>>> import numpy as np
>>> from numpy import linalg as LA
>>> np.set_printoptions(precision=2, suppress=True, linewidth=140, legacy="1.25")
>>> E = np.load("dump.npy")
>>> E
array([[ 22,   8,   8,   4,  -4,   4,  -6,  -6, -15],
       [  8,  12,  12,  -4,   4,  -4,  -4,  -4,   0],
       [  8,  12,  14,  -2,   6,  -4,  -2,  -4,  -3],
       [  4,  -4,  -2,   6,  -2,   4,   2,   0,  -9],
       [ -4,   4,   6,  -2,   6,  -4,   2,   0,   3],
       [  4,  -4,  -4,   4,  -4,   4,   0,   0,  -6],
       [ -6,  -4,  -2,   2,   2,   0,   4,   2,   0],
       [ -6,  -4,  -4,   0,   0,   0,   2,   2,   3],
       [-15,   0,  -3,  -9,   3,  -6,   0,   3,  18]])
>>> LA.cond(E) > 100
True
>>> LA.matrix_rank(E, rtol=0.1)
3
>>> A2 = E / LA.norm(E, axis=1, keepdims=True)
>>> gram = A2 @ A2.T
>>> round(float(np.degrees(np.arccos(np.clip(gram[2, 6], -1, 1)))), 2)
130.64
>>> gram[2]
array([ 0.61,  0.97,  1.  , -0.21,  0.55, -0.4 , -0.65, -0.85, -0.29])
>>> (np.abs(gram) > 0.9).astype(int)
array([[1, 0, 0, 0, 0, 0, 0, 1, 0],
       [0, 1, 1, 0, 0, 0, 0, 0, 0],
       [0, 1, 1, 0, 0, 0, 0, 0, 0],
       [0, 0, 0, 1, 0, 1, 0, 0, 0],
       [0, 0, 0, 0, 1, 1, 0, 0, 0],
       [0, 0, 0, 1, 1, 1, 0, 0, 0],
       [0, 0, 0, 0, 0, 0, 1, 0, 0],
       [1, 0, 0, 0, 0, 0, 0, 1, 0],
       [0, 0, 0, 0, 0, 0, 0, 0, 1]])
>>> r0 = np.array([5, 2])
>>> np.convolve(E[0], r0)
array([110,  84,  56,  36, -12,  12, -22, -42, -87, -30])
>>> rng = np.random.default_rng(63)
>>> lab = rng.permutation(9)
>>> lab
array([3, 6, 2, 7, 4, 0, 5, 1, 8])
>>> A2 = E[lab][:, lab]
>>> np.diag(A2)
array([ 6,  4, 14,  2,  6, 22,  4, 12, 18])
>>> np.round(np.sort(np.abs(LA.eigvals(A2))), 2) + 0
array([ 0.  ,  0.  ,  0.  ,  0.  ,  0.  ,  0.  , 10.8 , 31.9 , 45.29])
>>> round(LA.det(A2), 2), round(LA.det(E[lab]), 2)
(0.0, 0.0)
>>> M = np.loadtxt("w.csv", delimiter=",")
>>> M
array([[ 2.69,  5.77, -6.77, -1.86, -3.18,  5.11,  5.2 , -4.15,  1.67],
       [-0.7 ,  1.28, -0.08,  0.69, -1.23, -2.15, -0.46, -0.2 ,  0.95],
       [ 4.36,  0.02, -3.87,  3.19, -3.08,  3.98,  2.44,  2.07, -0.27],
       [ 2.6 ,  2.69, -5.68,  2.65, -6.05,  2.26,  3.25,  0.28,  0.22],
       [-3.09,  0.83,  3.45, -4.65,  4.12, -1.5 , -0.85, -3.13,  0.72],
       [ 0.12, -1.91,  1.59, -0.27,  3.33, -0.35, -1.3 ,  0.64,  0.98],
       [-3.29, -1.17,  3.54, -2.45,  5.5 , -2.2 , -1.66,  0.06,  1.38]])
>>> t3 = np.stack([M, -1 * M, M[::-1]])
>>> t3.shape
(3, 7, 9)
>>> gram = M.T @ M
>>> np.round(np.trace(gram), 2), round(float((M ** 2).sum()), 2)
(533.52, 533.52)
>>> LA.matrix_rank(gram)
7
>>> (M @ M.T).shape
(7, 7)
>>> np.allclose(gram, gram.T)
True
>>> np.diag(gram)
array([ 53.88,  47.87, 120.04,  48.83, 116.03,  58.9 ,  48.94,  31.84,   7.2 ])
>>> np.round(LA.eigvalsh(gram)[::-1], 2) + 0
array([400.2 , 100.04,  24.99,   6.24,   1.57,   0.39,   0.1 ,   0.  ,   0.  ])
>>> left, s, VT = LA.svd(M, full_matrices=False)
>>> (s > 1e-8).sum()
7
>>> np.round(left.T @ M @ VT.T, 2) + 0
array([[20.  ,  0.  ,  0.  ,  0.  ,  0.  ,  0.  ,  0.  ],
       [ 0.  , 10.  ,  0.  ,  0.  ,  0.  ,  0.  ,  0.  ],
       [ 0.  ,  0.  ,  5.  ,  0.  ,  0.  ,  0.  ,  0.  ],
       [ 0.  ,  0.  ,  0.  ,  2.5 ,  0.  ,  0.  ,  0.  ],
       [ 0.  ,  0.  ,  0.  ,  0.  ,  1.25,  0.  ,  0.  ],
       [ 0.  ,  0.  ,  0.  ,  0.  ,  0.  ,  0.63,  0.  ],
       [ 0.  ,  0.  ,  0.  ,  0.  ,  0.  ,  0.  ,  0.31]])
>>> np.round(VT @ VT.T, 2) + 0
array([[1., 0., 0., 0., 0., 0., 0.],
       [0., 1., 0., 0., 0., 0., 0.],
       [0., 0., 1., 0., 0., 0., 0.],
       [0., 0., 0., 1., 0., 0., 0.],
       [0., 0., 0., 0., 1., 0., 0.],
       [0., 0., 0., 0., 0., 1., 0.],
       [0., 0., 0., 0., 0., 0., 1.]])
>>> np.round(np.abs(VT[0]), 2) + 0
array([0.34, 0.25, 0.54, 0.21, 0.51, 0.35, 0.33, 0.02, 0.  ])
>>> round(np.sqrt((s ** 2).sum()), 2), np.round(LA.norm(M), 2)
(23.1, 23.1)
>>> np.abs(left[:, 0]).round(6).argmax()
0
>>> np.round(left.T @ left, 2) + 0
array([[1., 0., 0., 0., 0., 0., 0.],
       [0., 1., 0., 0., 0., 0., 0.],
       [0., 0., 1., 0., 0., 0., 0.],
       [0., 0., 0., 1., 0., 0., 0.],
       [0., 0., 0., 0., 1., 0., 0.],
       [0., 0., 0., 0., 0., 1., 0.],
       [0., 0., 0., 0., 0., 0., 1.]])
